In [1]: import numpy as np

In [2]: np.set_printoptions(precision=2, suppress=True, linewidth=200, legacy="1.25")

In [3]: W0 = np.load("x.npy")

In [4]: W0
Out[4]: 
array([[-3,  2,  0,  0,  0,  0],
       [-3, -5,  0,  0,  0,  0],
       [-5,  0,  0,  0,  0,  0],
       [ 0,  0, -3,  2,  0,  0],
       [ 0,  0, -3, -5,  0,  0],
       [ 0,  0, -5,  0,  0,  0],
       [ 0,  0,  0,  0, -3,  2],
       [ 0,  0,  0,  0, -3, -5],
       [ 0,  0,  0,  0, -5,  0]])

In [5]: rng = np.random.default_rng(418)

In [6]: other = W0 + rng.integers(-2, 3, (9, 3)) @ rng.integers(-2, 3, (3, 6))

In [7]: other
Out[7]: 
array([[-3,  3, -3,  1, -2, -1],
       [-3, -8,  3, -3,  4, -1],
       [-5,  3, -3,  3, -4,  1],
       [ 5,  4,  4,  1,  0,  7],
       [-3, -3, -6, -5,  1, -4],
       [-2, -6, -3, -4,  6, -4],
       [ 3,  6,  0,  3, -8,  7],
       [ 5,  5,  4,  0, -5,  1],
       [ 2,  3,  1,  1, -7,  3]])

In [8]: other - W0
Out[8]: 
array([[ 0,  1, -3,  1, -2, -1],
       [ 0, -3,  3, -3,  4, -1],
       [ 0,  3, -3,  3, -4,  1],
       [ 5,  4,  7, -1,  0,  7],
       [-3, -3, -3,  0,  1, -4],
       [-2, -6,  2, -4,  6, -4],
       [ 3,  6,  0,  3, -5,  5],
       [ 5,  5,  4,  0, -2,  6],
       [ 2,  3,  1,  1, -2,  3]])

In [9]: np.abs(other - W0).sum(axis=1)
Out[9]: array([ 8, 14, 14, 24, 14, 24, 22, 22, 12])

In [10]: vec = np.array([5, -3, -1, 5, 2, 1])

In [11]: y = W0 @ vec

In [12]: np.round(np.linalg.pinv(W0) @ W0, 2) + 0
Out[12]: 
array([[1., 0., 0., 0., 0., 0.],
       [0., 1., 0., 0., 0., 0.],
       [0., 0., 1., 0., 0., 0.],
       [0., 0., 0., 1., 0., 0.],
       [0., 0., 0., 0., 1., 0.],
       [0., 0., 0., 0., 0., 1.]])

In [13]: y
Out[13]: array([-21,   0, -25,  13, -22,   5,  -4, -11, -10])

In [14]: np.linalg.lstsq(W0, y)[0]
Out[14]: array([ 5., -3., -1.,  5.,  2.,  1.])

In [15]: y = y + 0.05 * rng.normal(size=9)

In [16]: y
Out[16]: array([-20.97,  -0.04, -24.97,  12.99, -21.99,   5.03,  -4.08, -11.  ,  -9.97])

In [17]: coef, *_ = np.linalg.lstsq(W0, y)

In [18]: [round(float(np.linalg.norm(np.linalg.solve(W0.T @ W0 + lam * np.eye(6), W0.T @ y))), 2) for lam in (0, 1, 10, 100)]
Out[18]: [8.06, 7.78, 5.98, 1.9]

In [19]: coef.round()
Out[19]: array([ 5., -3., -1.,  5.,  2.,  1.])

In [20]: round(float(np.linalg.norm(y - W0 @ coef)), 2)
Out[20]: 0.08

In [21]: lab = rng.permutation(6)

In [22]: other = W0[:, lab] * rng.choice([-1, 1], 6)

In [23]: other
Out[23]: 
array([[ 0,  0,  0,  0, -2, -3],
       [ 0,  0,  0,  0,  5, -3],
       [ 0,  0,  0,  0,  0, -5],
       [ 0, -2,  3,  0,  0,  0],
       [ 0,  5,  3,  0,  0,  0],
       [ 0,  0,  5,  0,  0,  0],
       [ 3,  0,  0,  2,  0,  0],
       [ 3,  0,  0, -5,  0,  0],
       [ 5,  0,  0,  0,  0,  0]])

In [24]: Uu, _, Vt = np.linalg.svd(W0.T @ other)

In [25]: np.round(Uu @ Vt, 2) + 0
Out[25]: 
array([[ 0.,  0.,  0.,  0.,  0.,  1.],
       [ 0.,  0.,  0.,  0., -1.,  0.],
       [ 0.,  0., -1.,  0.,  0.,  0.],
       [ 0., -1.,  0.,  0.,  0.,  0.],
       [-1.,  0.,  0.,  0.,  0.,  0.],
       [ 0.,  0.,  0.,  1.,  0.,  0.]])

In [26]: vec = np.array([2, 2, 1, 2, 2, 1])

In [27]: y = W0 @ vec

In [28]: coef, lr = np.zeros(6), 1 / np.linalg.norm(W0, 2) ** 2

In [29]: for i in range(6):
    ...:     coef -= lr * W0.T @ (W0 @ coef - y)
    ...:     if i % 1 == 0: print(i, round(np.linalg.norm(W0 @ coef - y), 2))
    ...: 
0 3.91
1 1.88
2 0.9
3 0.44
4 0.21
5 0.1

In [30]: coef
Out[30]: array([2.  , 1.99, 1.01, 1.98, 2.  , 1.  ])

In [31]: data = np.array([[-3, 8, 0, 0], [-4, 2, 0, 0], [0, 0, -3, 8], [0, 0, -4, 2]])

In [32]: lab = rng.permutation(4)

In [33]: lab
Out[33]: array([2, 1, 3, 0])

In [34]: other = data[lab][:, lab]

In [35]: np.diag(other)
Out[35]: array([-3,  2,  2, -3])

In [36]: np.sort(np.abs(np.linalg.eigvals(other)))
Out[36]: array([5.1, 5.1, 5.1, 5.1])

In [37]: np.trace(other)
Out[37]: -2

In [38]: round(float(np.linalg.det(other)), 2), round(np.linalg.det(data[lab]), 2)
Out[38]: (676.0, 676.0)

In [39]: W1 = np.array([[0, 0], [4, 1], [2, 1], [0, 2]])

In [40]: coef = np.array([1, 0])

In [41]: H = np.maximum(data @ W1 + coef, 0)

In [42]: H
Out[42]: 
array([[33,  8],
       [ 9,  2],
       [ 0, 13],
       [ 0,  0]])

In [43]: Z = np.array([[0, -2], [-5, 5]])

In [44]: H @ Z
Out[44]: 
array([[-40, -26],
       [-10,  -8],
       [-65,  65],
       [  0,   0]])

In [45]: W1 @ Z
Out[45]: 
array([[  0,   0],
       [ -5,  -3],
       [ -5,   1],
       [-10,  10]])

In [46]: (H @ Z).round(6).argmax(axis=1)
Out[46]: array([1, 1, 1, 0])

In [47]: arr = np.load("case9.npy")

In [48]: arr
Out[48]: 
array([[ 0,  1, -1,  1],
       [-2,  1, -2,  1],
       [ 1,  0,  2, -2],
       [-2,  0,  2,  0]])

In [49]: q = arr.astype(float).copy()

In [50]: for j in range(4):
    ...:     q[:, j] -= q[:, :j] @ (q[:, :j].T @ q[:, j])
    ...:     q[:, j] /= np.linalg.norm(q[:, j])
    ...: 

In [51]: np.round(q.T @ q, 2) + 0
Out[51]: 
array([[1., 0., 0., 0.],
       [0., 1., 0., 0.],
       [0., 0., 1., 0.],
       [0., 0., 0., 1.]])

In [52]: np.round(q.T @ arr, 2) + 0
Out[52]: 
array([[ 3.  , -0.67,  0.67, -1.33],
       [ 0.  ,  1.25, -2.05,  0.89],
       [ 0.  ,  0.  ,  2.89, -1.48],
       [ 0.  ,  0.  ,  0.  ,  1.11]])

In [53]: (data != 0).astype(int)
Out[53]: 
array([[1, 1, 0, 0],
       [1, 1, 0, 0],
       [0, 0, 1, 1],
       [0, 0, 1, 1]])

In [54]: np.sort(np.linalg.eigvals(data).real)
Out[54]: array([-0.5, -0.5, -0.5, -0.5])

In [55]: data @ data
Out[55]: 
array([[-23,  -8,   0,   0],
       [  4, -28,   0,   0],
       [  0,   0, -23,  -8],
       [  0,   0,   4, -28]])

In [56]: round(float(np.linalg.eigvals(data).sum().real), 2)
Out[56]: -2.0

In [57]: np.round(np.linalg.det(2 * data), 2), round(np.linalg.det(data), 2)
Out[57]: (10816.0, 676.0)

In [58]: np.einsum("ii->", data)
Out[58]: -2

In [59]: round(np.linalg.det(data.T), 2)
Out[59]: 676.0

In [60]: round(float(np.linalg.det(data[::-1])), 2)
Out[60]: 676.0

In [61]: np.linalg.eigvals(data)
Out[61]: array([-0.5+5.07j, -0.5-5.07j, -0.5+5.07j, -0.5-5.07j])

In [62]: W1 = np.array([[3, -1, 1, 0, -1, -1],
    ...:     [2, -3, 3, 3, -2, 2],
    ...:     [-3, 2, 2, 3, -2, -2],
    ...:     [0, 1, -2, 1, -2, 2]])

In [63]: coef = np.array([0, 5, 7, 7, 5, 7])

In [64]: H = np.maximum(arr @ W1 + coef, 0)

In [65]: (H > 0).astype(int)
Out[65]: 
array([[1, 1, 1, 1, 1, 1],
       [1, 1, 1, 1, 1, 1],
       [0, 1, 1, 1, 1, 0],
       [0, 1, 1, 1, 1, 1]])

In [66]: Z = np.array([[3, -3, 3],
    ...:     [1, 2, 0],
    ...:     [3, -1, 3],
    ...:     [-3, 0, -1],
    ...:     [-3, 1, 3],
    ...:     [0, -3, -2]])

In [67]: W1 @ Z
Out[67]: 
array([[ 14, -10,  11],
       [  9, -23,   2],
       [ -4,  15,  -8],
       [ -2,  -4, -17]])
